$ python3 -q
>>> import numpy as np
>>> np.set_printoptions(precision=2, suppress=True, linewidth=120, sign=" ")
>>> data = np.loadtxt("sample16.csv", delimiter=",")
>>> data
array([[14.,  4.,  3.,  1.],
       [ 4., 19.,  0., -5.],
       [ 3.,  0., 22., -8.],
       [ 1., -5., -8.,  5.]])
>>> r0, v = data[1], data[2]
>>> r0 @ r0
np.float64(402.0)
>>> r0 @ v
np.float64(52.0)
>>> p = (r0 @ v) / (r0 @ r0) * r0
>>> np.linalg.matrix_rank(np.outer(r0, v))
np.int64(1)
>>> round(np.linalg.norm(r0 + v) ** 2 + np.linalg.norm(r0 - v) ** 2, 2)
np.float64(1918.0)
>>> rk = np.linalg.matrix_rank(data)
>>> rk
np.int64(3)
>>> null = np.linalg.svd(data)[2][rk:].T
>>> [int(np.linalg.matrix_rank(data[:, :j + 1])) for j in range(4)]
[1, 2, 3, 3]
>>> null.shape
(4, 1)
>>> np.round(np.linalg.norm(data, 2) / np.linalg.norm(data), 2)
np.float64(0.74)
>>> np.linalg.matrix_rank(data, rtol=0.1)
np.int64(3)
>>> U, sv, VT = np.linalg.svd(data)
>>> evecs = VT[:(sv > 1e-8).sum()]
>>> rng = np.random.default_rng(2889)
>>> x0 = data[2] + 5 * data[3] + rng.integers(2) * np.eye(4)[2]
>>> x0
array([  8., -25., -18.,  17.])
>>> np.diag(evecs.T @ evecs)
array([ 0.95,  0.92,  0.88,  0.24])
>>> round(float(np.linalg.norm(x0 - evecs.T @ evecs @ x0)), 2)
0.0
>>> K = np.load("layer9.npy")
>>> K
array([[ 85, -18,  -2],
       [-18,   4,   4],
       [ -2,   4,  68]])
>>> round(np.linalg.norm(K, 2) / np.linalg.norm(K), 2)
np.float64(0.8)
>>> np.linalg.matrix_rank(K, rtol=0.1)
np.int64(2)
>>> [round(float(x), 2) for x in np.linalg.svd(K, compute_uv=False)[:3]]
[89.19, 67.81, 0.0]
>>> np.argsort(-np.linalg.norm(K, axis=0).round(6), kind="stable")[:3]
array([ 0,  2,  1])
>>> w, evecs = np.linalg.eigh(K)
>>> np.round(evecs.T @ evecs, 2) + 0
array([[ 1.,  0.,  0.],
       [ 0.,  1.,  0.],
       [ 0.,  0.,  1.]])
>>> (w > 1e-8).sum(), (w < -1e-8).sum()
(np.int64(2), np.int64(0))
>>> np.linalg.eigvalsh(K + 3 * np.eye(3))
array([  3.  ,  70.81,  92.19])
>>> w.round(2) + 0
array([  0.  ,  67.81,  89.19])
>>> np.abs(evecs[:, -1]).round(6).argmax()
np.int64(0)
>>> w.sum(), np.trace(K)
(np.float64(157.0), np.int64(157))
>>> evecs @ np.diag(w) @ evecs.T
array([[ 85., -18.,  -2.],
       [-18.,   4.,   4.],
       [ -2.,   4.,  68.]])
>>> M = np.load("run5.npy")
>>> M
array([[ 7.,  9.,  6.,  0.],
       [ 9.,  7.,  6.,  0.],
       [ 6.,  6.,  2.,  0.],
       [ 0.,  0.,  0., -2.]])
>>> np.all(np.linalg.eigvalsh(M) > 0)
np.False_
>>> try:
...     np.linalg.cholesky(M)
... except np.linalg.LinAlgError as e:
...     print("failed:", e)
... 
failed: Matrix is not positive definite
>>> [round(float(np.linalg.det(M[:i, :i])), 2) + 0 for i in range(1, 5)]
[7.0, -32.0, 80.0, -160.0]
>>> np.round(np.linalg.eigvalsh(M).min(), 2)
np.float64(-2.0)
>>> data.reshape(-1, 2)
array([[14.,  4.],
       [ 3.,  1.],
       [ 4., 19.],
       [ 0., -5.],
       [ 3.,  0.],
       [22., -8.],
       [ 1., -5.],
       [-8.,  5.]])
>>> blk = data.reshape(4, 2, -1)
>>> blk[:, 0]
array([[14.,  4.],
       [ 4., 19.],
       [ 3.,  0.],
       [ 1., -5.]])
>>> np.einsum("ihd,jhd->hij", blk, blk).shape
(2, 4, 4)
>>> blk.sum(axis=1)
array([[17.,  5.],
       [ 4., 14.],
       [25., -8.],
       [-7.,  0.]])
>>> w, evecs = np.linalg.eigh(M)
>>> x0 = np.array([1, -1, 0, 2])
>>> x0 @ M @ x0
np.float64(-12.0)
>>> evecs * np.abs(w) @ evecs.T
array([[ 9.36,  7.36,  4.91,  0.  ],
       [ 7.36,  9.36,  4.91,  0.  ],
       [ 4.91,  4.91,  5.27,  0.  ],
       [ 0.  ,  0.  ,  0.  ,  2.  ]])
>>> x0 @ M @ x0 / (x0 @ x0), round(float(w[0]), 2), w[-1]
(np.float64(-2.0), -2.0, np.float64(20.0))
>>> r0 = np.array([4, 4, 3, 4])
>>> v = np.array([2, 1, 2, 2])
>>> J = r0[:, None] + v[None, :]
>>> J
array([[ 6,  5,  6,  6],
       [ 6,  5,  6,  6],
       [ 5,  4,  5,  5],
       [ 6,  5,  6,  6]])
>>> out = np.array([[5, 4, 4], [-9, 3, 6]])
>>> Z = np.kron(out, J)
>>> np.linalg.matrix_rank(Z)
np.int64(4)
>>> Z
array([[ 30,  25,  30,  30,  24,  20,  24,  24,  24,  20,  24,  24],
       [ 30,  25,  30,  30,  24,  20,  24,  24,  24,  20,  24,  24],
       [ 25,  20,  25,  25,  20,  16,  20,  20,  20,  16,  20,  20],
       [ 30,  25,  30,  30,  24,  20,  24,  24,  24,  20,  24,  24],
       [-54, -45, -54, -54,  18,  15,  18,  18,  36,  30,  36,  36],
       [-54, -45, -54, -54,  18,  15,  18,  18,  36,  30,  36,  36],
       [-45, -36, -45, -45,  15,  12,  15,  15,  30,  24,  30,  30],
       [-54, -45, -54, -54,  18,  15,  18,  18,  36,  30,  36,  36]])
>>> np.round(np.linalg.norm(Z, 2), 2), np.round(np.linalg.norm(out, 2) * np.linalg.norm(J, 2), 2)
(np.float64(249.61), np.float64(249.61))
>>> E = np.loadtxt("a.csv", delimiter=",")
>>> E
array([[-0.27,  0.31, -0.65, -0.63],
       [ 0.32, -0.25,  0.5 , -0.77],
       [ 0.54, -0.61, -0.57,  0.05],
       [-0.73, -0.68,  0.04, -0.06]])
>>> # keeps lengths
>>> w, evecs = np.linalg.eigh(data)
>>> x0 = np.array([-1, 0, -2, 3])
>>> np.round(x0 @ data @ x0 / (x0 @ x0), 2), round(w[0], 2), np.round(w[-1], 2)
(np.float64(17.79), np.float64(-0.0), np.float64(26.74))
>>> (np.sign(evecs[:, -1].round(6)) == np.sign(evecs[0, -1].round(6))).astype(int)
array([ 1,  1,  1,  0])
>>> x0 @ data @ x0
np.float64(249.0)
>>> np.round(evecs * np.abs(w) @ evecs.T, 2) + 0
array([[14.,  4.,  3.,  1.],
       [ 4., 19.,  0., -5.],
       [ 3.,  0., 22., -8.],
       [ 1., -5., -8.,  5.]])
>>> np.abs(data).sum(axis=1).max(), round(np.abs(w).max(), 2)
(np.float64(33.0), np.float64(26.74))
>>> np.allclose(E @ E.T, E.T @ E)
True
>>> (E - E.T) / 2
array([[ 0.  , -0.01, -0.6 ,  0.05],
       [ 0.01,  0.  ,  0.56, -0.04],
       [ 0.6 , -0.56,  0.  ,  0.01],
       [-0.05,  0.04, -0.01,  0.  ]])
>>> round(np.trace(E), 2)
np.float64(-1.14)
>>> x0 = np.array([-3, 0, 8, -8])
>>> np.round(E.T @ (E @ x0), 2) + 0
array([-3.,  0.,  8., -8.])
>>> [p for p in range(1, 25) if np.allclose(np.linalg.matrix_power(E, p), np.eye(4))]
[]
>>> Q, R = np.linalg.qr(E)
>>> np.abs(np.diag(R))
array([ 1.,  1.,  1.,  1.])
>>> Q.shape, R.shape
((4, 4), (4, 4))
>>> feats = np.load("dump.npy")
>>> feats
array([[ 1.9 , -1.39, -0.44],
       [ 0.08, -0.25, -0.89],
       [-1.21, -0.06,  0.46],
       [-0.94,  0.06,  1.43],
       [-0.28, -0.3 ,  0.66]])
>>> x0 = np.array([1, 0, 2])
>>> rhs = feats @ x0
>>> rhs
array([ 1.02, -1.7 , -0.29,  1.92,  1.04])
>>> rhs = rhs + 0.02 * rng.normal(size=5)
>>> rhs
array([ 1.04, -1.71, -0.31,  1.95,  1.01])
>>> b, *_ = np.linalg.lstsq(feats, rhs)
>>> [round(float(np.linalg.norm(np.linalg.solve(feats.T @ feats + lam * np.eye(3), feats.T @ rhs))), 2) for lam in (0, 1, 10, 100)]
[2.27, 1.37, 0.36, 0.04]
>>> b.round()
array([ 1.,  0.,  2.])
>>> b
array([ 1.02,  0.02,  2.02])
>>> r0, v = feats[4], feats[2]
>>> round(float(r0 @ r0), 2)
0.6
>>> np.round(r0 @ v, 2)
np.float64(0.66)
>>> p = (r0 @ v) / (r0 @ r0) * r0
>>> p
array([-0.31, -0.33,  0.72])
>>> np.outer(r0, v)
array([[ 0.34,  0.02, -0.13],
       [ 0.36,  0.02, -0.14],
       [-0.8 , -0.04,  0.3 ]])
>>> W0 = np.load("data.npy")
>>> W0
array([[-6, -5, -5],
       [ 3,  4,  4],
       [-6, -5, -5],
       [ 6,  6,  6]])
>>> # row 2 repeats row 0
>>> np.unique(W0.round(6), axis=0).shape
(3, 3)
>>> np.linalg.lstsq(W0[:-1].T, W0[-1])[2]
np.int32(2)
>>> W0 @ np.linalg.pinv(W0) @ W0
array([[-6., -5., -5.],
       [ 3.,  4.,  4.],
       [-6., -5., -5.],
       [ 6.,  6.,  6.]])
>>> A = np.loadtxt("arr.csv", delimiter=",")
>>> A
array([[-5.14,  3.97,  7.04,  2.86],
       [-0.43,  9.2 , -3.9 ,  0.16],
       [ 5.43,  8.04, -1.61,  1.79],
       [ 7.38, -3.5 ,  5.75, -0.47],
       [ 1.74, -7.29,  2.92,  5.94],
       [ 3.09,  5.2 ,  7.36, -3.04],
       [ 6.72,  2.31, -1.46, -6.88],
       [-7.13,  0.04, -0.32, -7.01],
       [-6.77, -5.26,  2.5 , -4.51],
       [-1.41,  1.85, -5.39,  8.1 ],
       [-1.51, -1.5 ,  9.26,  3.13],
       [-6.76,  3.29, -4.21, -5.07],
       [ 1.79,  0.03,  9.84,  0.01],
       [ 3.95,  2.27,  7.47,  4.84],
       [-2.55,  7.3 ,  3.73, -5.13],
       [ 3.75,  7.35,  5.06, -2.51],
       [-5.55, -6.36, -4.95, -2.07],
       [ 2.65,  3.44, -6.69,  6.03]])
>>> gram = np.cov(A, rowvar=False)
>>> np.argwhere(np.triu(np.abs(np.corrcoef(A.T)) > 0.8, 1))
array([], shape=(0, 2), dtype=int64)
>>> x0 = np.array([1, 4, 4, 4])
>>> rhs = A @ x0
>>> b, lr = np.zeros(4), 1 / np.linalg.norm(A, 2) ** 2
>>> for i in range(250):
...     b -= lr * A.T @ (A @ b - rhs)
...     if i % 50 == 0: print(i, round(np.linalg.norm(A @ b - rhs), 2))
... 
0 39.05
50 0.0
100 0.0
150 0.0
200 0.0
>>> np.round(np.linalg.cond(A), 2)
np.float64(1.62)
>>> b
array([ 1.,  4.,  4.,  4.])
>>> x0 = np.array([-3, 0, -1, -1])
>>> rhs = A @ x0
>>> np.round(np.linalg.pinv(A) @ A, 2) + 0
array([[ 1.,  0.,  0.,  0.],
       [ 0.,  1.,  0.,  0.],
       [ 0.,  0.,  1.,  0.],
       [ 0.,  0.,  0.,  1.]])
>>> np.round(np.linalg.lstsq(A, rhs)[0], 2) + 0
array([-3.,  0., -1., -1.])
>>> rhs = rhs + 0.02 * rng.normal(size=18)
>>> rhs
array([  5.54,   5.04, -16.49, -27.41, -14.07, -13.63, -11.79,  28.74,  22.31,   1.5 ,  -7.88,  29.57, -15.22, -24.16,
         9.06, -13.79,  23.67,  -7.26])
>>> b, *_ = np.linalg.lstsq(A, rhs)
>>> np.round(np.linalg.norm(rhs - A @ b), 2)
np.float64(0.07)
>>> b.round(2) + 0
array([-3.,  0., -1., -1.])
>>> [round(float(np.linalg.norm(np.linalg.solve(A.T @ A + lam * np.eye(4), A.T @ rhs))), 2) for lam in (0, 1, 10, 100)]
[3.32, 3.31, 3.25, 2.74]
